$ python3 -q
>>> import numpy as np
>>> np.set_printoptions(suppress=True, linewidth=200)
>>> E = np.load("data.npy")
>>> E.round(2) + 0
array([[0.  , 0.04, 0.02],
       [0.04, 0.81, 0.39],
       [0.02, 0.39, 0.18]])
>>> rng = np.random.default_rng(5956)
>>> labels = rng.permutation(3)
>>> labels
array([0, 2, 1])
>>> B = E[labels][:, labels]
>>> np.round(np.sort(np.abs(np.linalg.eigvals(B))), 2) + 0
array([0., 0., 1.])
>>> np.allclose(B, E)
False
>>> np.trace(B)
np.float64(1.0)
>>> B.round(2) + 0
array([[0.  , 0.02, 0.04],
       [0.02, 0.18, 0.39],
       [0.04, 0.39, 0.81]])
>>> evals, V = np.linalg.eigh(E)
>>> x = np.array([-8, 1, 4])
>>> np.round(np.linalg.eigvalsh(E[1:, 1:]), 2) + 0
array([0., 1.])
>>> np.round(V * np.abs(evals) @ V.T, 2) + 0
array([[0.  , 0.04, 0.02],
       [0.04, 0.81, 0.39],
       [0.02, 0.39, 0.18]])
>>> np.round(x @ E @ x / (x @ x), 2), round(float(evals[0]), 2), np.round(evals[-1], 2)
(np.float64(0.06), -0.0, np.float64(1.0))
>>> round(np.abs(E).sum(axis=1).max(), 2), round(float(np.abs(evals).max()), 2)
(np.float64(1.24), 1.0)
>>> np.round(V * np.maximum(evals, 0) @ V.T, 2) + 0
array([[0.  , 0.04, 0.02],
       [0.04, 0.81, 0.39],
       [0.02, 0.39, 0.18]])
>>> K = np.array([[1.4, 0.5, -22.0, 1.0],
...     [0.8, 0.8, -30.0, -1.4],
...     [0.5, -0.1, 20.0, -0.3],
...     [0.2, -0.4, 32.0, -1.1]])
>>> K
array([[  1.4,   0.5, -22. ,   1. ],
       [  0.8,   0.8, -30. ,  -1.4],
       [  0.5,  -0.1,  20. ,  -0.3],
       [  0.2,  -0.4,  32. ,  -1.1]])
>>> u = np.array([3, 1, 3])
>>> print(np.round(np.convolve(K[1], u), 2))
[  2.4   3.2 -86.8 -31.8 -91.4  -4.2]
>>> np.allclose(K @ K.T, K.T @ K)
False
>>> np.round((K + K.T) / 2, 2)
array([[  1.4 ,   0.65, -10.75,   0.6 ],
       [  0.65,   0.8 , -15.05,  -0.9 ],
       [-10.75, -15.05,  20.  ,  15.85],
       [  0.6 ,  -0.9 ,  15.85,  -1.1 ]])
>>> np.round(np.linalg.det(K), 2)
np.float64(-16.64)
>>> np.round(np.sort(np.abs(np.linalg.eigvals(K))), 2)
array([ 0.48,  0.79,  2.32, 19.1 ])
>>> K.inv()
Traceback (most recent call last):
  File "<python-input-27>", line 1, in <module>
    K.inv()
    ^^^^^
AttributeError: 'numpy.ndarray' object has no attribute 'inv'
>>> data = np.load("m.npy")
>>> data
array([[ 3, -3,  3, -3],
       [ 2, -6,  2, -6],
       [ 3, -3,  3, -3],
       [ 2, -6,  2, -6]])
>>> W1 = np.array([[-2, -4, -1, -2], [3, -3, -4, 4], [2, -4, 5, -3], [3, 3, -4, 1]])
>>> beta = np.array([0, 1, 2, 2])
>>> act = np.maximum(data @ W1 + beta, 0)
>>> (act > 0).astype(int)
array([[0, 0, 1, 0],
       [0, 0, 1, 0],
       [0, 0, 1, 0],
       [0, 0, 1, 0]])
>>> Z = np.array([[1, 0], [3, 0], [3, 1], [1, 0]])
>>> W1 @ Z
array([[-19,  -1],
       [-14,  -4],
       [  2,   5],
       [  1,  -4]])
>>> print((act @ Z).round(6).argmax(axis=1))
[0 0 0 0]
>>> Q = K.astype(float).copy()
>>> for j in range(4):
...     Q[:, j] -= Q[:, :j] @ (Q[:, :j].T @ Q[:, j])
...     Q[:, j] /= np.linalg.norm(Q[:, j])
... 
>>> print(np.round(Q.T @ K, 2) + 0)
[[  1.7    0.71 -22.59  -0.05]
 [  0.     0.74 -45.33  -0.15]
 [  0.     0.    15.58  -1.88]
 [  0.     0.     0.     0.84]]
>>> np.round(Q.T @ Q, 2) + 0
array([[1., 0., 0., 0.],
       [0., 1., 0., 0.],
       [0., 0., 1., 0.],
       [0., 0., 0., 1.]])
>>> Uu, sig, vt = np.linalg.svd(data)
>>> np.argmax(sig[:-1] / (sig[1:] + 1e-6)) + 1
np.int64(2)
>>> sig.round(2) + 0
array([14.89,  3.22,  0.  ,  0.  ])
>>> B = Uu[:, :2] @ np.diag(sig[:2]) @ vt[:2]
>>> np.linalg.matrix_rank(B)
np.int64(2)
>>> np.linalg.matrix_rank(data, rtol=0.05)
np.int64(2)
>>> round(float(np.abs(data - B).max()), 2)
0.0
>>> B.round(2)
array([[ 3., -3.,  3., -3.],
       [ 2., -6.,  2., -6.],
       [ 3., -3.,  3., -3.],
       [ 2., -6.,  2., -6.]])
>>> round(np.linalg.norm(data - B, 2), 2), round(sig[2], 2)
(np.float64(0.0), np.float64(0.0))
>>> M = np.loadtxt("a.csv", delimiter=",")
>>> M.round(2)
array([[ 1.36, -0.62,  0.85, -0.41,  0.56,  0.75],
       [ 1.11,  0.9 , -0.71,  1.08,  0.48, -0.24],
       [-0.09,  0.48,  1.16, -0.16,  0.7 , -1.38],
       [ 0.68, -0.64,  0.34,  0.54, -1.45, -0.78],
       [-0.51,  0.52,  1.13,  1.14, -0.27,  0.9 ],
       [-0.43, -1.38, -0.17,  1.02,  0.89, -0.26]])
>>> x = np.array([-1, -9, 7, -4, 2, 3])
>>> y = M @ x
>>> print(y.round(2))
[ 15.13 -18.26   1.83   0.08   1.31   8.53]
>>> print(np.round(np.linalg.solve(M, y + M[:, 5]), 2))
[-1. -9.  7. -4.  2.  4.]
>>> np.round(np.linalg.solve(M, M[:, 3]), 2) + 0
array([0., 0., 0., 1., 0., 0.])
>>> print(np.round(np.linalg.solve(M, -3 * y), 2))
[  3.  27. -21.  12.  -6.  -9.]
>>> np.round(np.linalg.solve(M.T, M[2]), 2) + 0
array([0., 0., 1., 0., 0., 0.])
>>> np.round(np.linalg.svd(M, compute_uv=False), 2)
array([2., 2., 2., 2., 2., 2.])
>>> np.round(M.sum(axis=1), 2)
array([ 2.49,  2.63,  0.72, -1.32,  2.92, -0.33])
>>> np.count_nonzero(M)
np.int64(36)
>>> B = M / np.linalg.norm(M, axis=1, keepdims=True)
>>> cov = B @ B.T
>>> np.argwhere(np.triu(np.abs(cov) > 0.95, 1))
array([], shape=(0, 2), dtype=int64)
>>> (np.abs(cov) > 0.9).astype(int)
array([[1, 0, 0, 0, 0, 0],
       [0, 1, 0, 0, 0, 0],
       [0, 0, 1, 0, 0, 0],
       [0, 0, 0, 1, 0, 0],
       [0, 0, 0, 0, 1, 0],
       [0, 0, 0, 0, 0, 1]])
>>> cov[3].round(2) + 0
array([0., 0., 0., 1., 0., 0.])
>>> np.round(np.linalg.norm(M, axis=0), 2)
array([2., 2., 2., 2., 2., 2.])
>>> np.round(np.linalg.pinv(M), 2)
array([[ 0.34,  0.28, -0.02,  0.17, -0.13, -0.11],
       [-0.15,  0.23,  0.12, -0.16,  0.13, -0.34],
       [ 0.21, -0.18,  0.29,  0.08,  0.28, -0.04],
       [-0.1 ,  0.27, -0.04,  0.13,  0.29,  0.26],
       [ 0.14,  0.12,  0.17, -0.36, -0.07,  0.22],
       [ 0.19, -0.06, -0.34, -0.19,  0.22, -0.07]])
>>> np.round(M.T @ M, 2) + 0
array([[4., 0., 0., 0., 0., 0.],
       [0., 4., 0., 0., 0., 0.],
       [0., 0., 4., 0., 0., 0.],
       [0., 0., 0., 4., 0., 0.],
       [0., 0., 0., 0., 4., 0.],
       [0., 0., 0., 0., 0., 4.]])
>>> round(M[:, 4] @ M[:, 5], 2)
np.float64(-0.0)
>>> np.round(np.linalg.svd(M, compute_uv=False), 2)
array([2., 2., 2., 2., 2., 2.])
>>> B = np.linalg.inv(M)
>>> (np.abs(B) > 1e-9).astype(int)
array([[1, 1, 1, 1, 1, 1],
       [1, 1, 1, 1, 1, 1],
       [1, 1, 1, 1, 1, 1],
       [1, 1, 1, 1, 1, 1],
       [1, 1, 1, 1, 1, 1],
       [1, 1, 1, 1, 1, 1]])
>>> round(float(np.linalg.det(M) * np.linalg.det(B)), 2)
1.0
>>> B.round(2)
array([[ 0.34,  0.28, -0.02,  0.17, -0.13, -0.11],
       [-0.15,  0.23,  0.12, -0.16,  0.13, -0.34],
       [ 0.21, -0.18,  0.29,  0.08,  0.28, -0.04],
       [-0.1 ,  0.27, -0.04,  0.13,  0.29,  0.26],
       [ 0.14,  0.12,  0.17, -0.36, -0.07,  0.22],
       [ 0.19, -0.06, -0.34, -0.19,  0.22, -0.07]])
>>> round(float(np.linalg.slogdet(M)[0]), 2)
-1.0
>>> m1 = np.load("w.npy")
>>> m1
array([[23, 12, 15, 14, 13],
       [12, 22, 22, 15, 15],
       [15, 22, 24, 13, 14],
       [14, 15, 13, 20, 19],
       [13, 15, 14, 19, 22]])
>>> def softmax(z):
...     e = np.exp(z - z.max(axis=-1, keepdims=True))
...     return e / e.sum(axis=-1, keepdims=True)
... 
>>> np.round(softmax(m1).sum(axis=1), 2)
array([1., 1., 1., 1., 1.])
>>> att = m1 @ m1.T / np.sqrt(5)
>>> np.round(softmax(att)[2] @ m1, 2)
array([15., 22., 24., 13., 14.])
>>> Uu, sig, vt = np.linalg.svd(m1, full_matrices=False)
>>> sig.round(2)
array([83.21, 14.33, 11.26,  2.19,  0.01])
>>> np.allclose(Uu * sig @ vt, m1)
True
>>> print((sig > 1e-8).sum())
5
>>> evals, V = np.linalg.eigh(m1)
>>> x = np.array([3, 0, 1, -2, -1])
>>> (np.sign(V[:, -1].round(6)) == np.sign(V[0, -1].round(6))).astype(int)
array([1, 1, 1, 1, 1])
>>> np.round(V * np.maximum(evals, 0) @ V.T, 2)
array([[23., 12., 15., 14., 13.],
       [12., 22., 22., 15., 15.],
       [15., 22., 24., 13., 14.],
       [14., 15., 13., 20., 19.],
       [13., 15., 14., 19., 22.]])
>>> Uu, sig, vt = np.linalg.svd(m1)
>>> np.argmax(sig[:-1] / (sig[1:] + 1e-6)) + 1
np.int64(4)
>>> B = Uu[:, :4] @ np.diag(sig[:4]) @ vt[:4]
>>> B.round(2)
array([[23., 12., 15., 14., 13.],
       [12., 22., 22., 15., 15.],
       [15., 22., 24., 13., 14.],
       [14., 15., 13., 20., 19.],
       [13., 15., 14., 19., 22.]])
>>> print(round(float(np.linalg.norm(m1 - B, 2)), 2), np.round(sig[4], 2))
0.01 0.01
>>> np.linalg.matrix_rank(m1, rtol=0.05)
np.int64(3)
>>> u = np.array([1, -2, -2, 2, -1, 1])
>>> B = M + np.outer(u, np.eye(6)[0])
>>> np.linalg.matrix_rank(np.linalg.inv(B) - np.linalg.inv(M), tol=1e-8)
np.int64(1)
>>> round(np.linalg.det(B) / np.linalg.det(M), 2), round(float(1 + np.linalg.solve(M, u)[0]), 2)
(np.float64(1.19), 1.19)
>>> mat = np.load("x.npy")
>>> mat
array([[ 4.,  1.,  5.,  0.,  0.],
       [-4., -4., -3., -2.,  0.],
       [ 4., -1.,  4., -1.,  0.],
       [-2.,  0., -5., -5.,  0.],
       [ 0.,  0.,  0.,  0.,  1.]])
>>> u = np.array([2, 4, 3, 0, 3])
>>> B = mat + np.outer(u, np.eye(5)[0])
>>> B
array([[ 6.,  1.,  5.,  0.,  0.],
       [ 0., -4., -3., -2.,  0.],
       [ 7., -1.,  4., -1.,  0.],
       [-2.,  0., -5., -5.,  0.],
       [ 3.,  0.,  0.,  0.,  1.]])
>>> print(np.round(np.linalg.det(B) / np.linalg.det(mat), 2), round(float(1 + np.linalg.solve(mat, u)[0]), 2))
0.21 0.21
>>> x = np.array([1, 2, 2, -3, -1])
>>> a = np.maximum(B @ x, 0)
>>> B.T @ a
array([220.,   2., 139., -31.,   2.])
>>> print(a)
[18.  0. 16.  3.  2.]
>>> (np.linalg.matrix_power((mat != 0) + (mat.T != 0) + np.eye(5), 5) > 0).astype(int)
array([[1, 1, 1, 1, 0],
       [1, 1, 1, 1, 0],
       [1, 1, 1, 1, 0],
       [1, 1, 1, 1, 0],
       [0, 0, 0, 0, 1]])
>>> A = np.loadtxt("dump.csv", delimiter=",")
>>> A.round(2) + 0
array([[ 2.59,  0.26,  1.43, -0.81],
       [ 0.26,  0.03,  0.  , -0.18],
       [ 1.43,  0.  ,  3.79,  1.56],
       [-0.81, -0.18,  1.56,  1.59]])
>>> evals, V = np.linalg.eig(K)
>>> np.round(np.sort(np.linalg.eigvals(np.linalg.inv(K))), 2)
array([-1.26,  0.05,  0.43,  2.1 ])
>>> np.round(K @ V[:, 0] - evals[0] * V[:, 0], 2) + 0
array([0., 0., 0., 0.])
>>> evals.round(2)
array([19.1 ,  2.32,  0.48, -0.79])
>>> np.round(np.sort(np.linalg.eigvals(K.T)), 2)
array([-0.79,  0.48,  2.32, 19.1 ])
>>> round(float(np.prod(evals)), 2)
-16.64
>>> np.linalg.lstsq(A[:-1].T, A[-1])[2]
np.int32(2)
>>> np.allclose(A[:-1].T @ np.linalg.lstsq(A[:-1].T, A[-1])[0], A[-1])
True
>>> round(np.trace(np.linalg.pinv(A) @ A), 2)
np.float64(2.0)
>>> np.round(A @ np.linalg.pinv(A) @ A, 2) + 0
array([[ 2.59,  0.26,  1.43, -0.81],
       [ 0.26,  0.03,  0.  , -0.18],
       [ 1.43,  0.  ,  3.79,  1.56],
       [-0.81, -0.18,  1.56,  1.59]])
>>> J = np.loadtxt("run7.csv", delimiter=",")
>>> J
array([[1., 6., 1., 6., 1., 6.],
       [5., 5., 5., 5., 5., 5.],
       [0., 6., 0., 6., 0., 6.],
       [1., 6., 1., 6., 1., 6.],
       [5., 5., 5., 5., 5., 5.],
       [0., 6., 0., 6., 0., 6.]])
>>> Uu, sig, vt = np.linalg.svd(J)
>>> np.argmax(sig[:-1] / (sig[1:] + 1e-6)) + 1
np.int64(2)
>>> sig.round(2) + 0
array([25.53,  9.29,  0.  ,  0.  ,  0.  ,  0.  ])
>>> B = Uu[:, :2] @ np.diag(sig[:2]) @ vt[:2]
>>> B.round(2) + 0
array([[1., 6., 1., 6., 1., 6.],
       [5., 5., 5., 5., 5., 5.],
       [0., 6., 0., 6., 0., 6.],
       [1., 6., 1., 6., 1., 6.],
       [5., 5., 5., 5., 5., 5.],
       [0., 6., 0., 6., 0., 6.]])
>>> np.linalg.matrix_rank(J, rtol=0.05)
np.int64(2)
>>> np.linalg.matrix_rank(B)
np.int64(2)
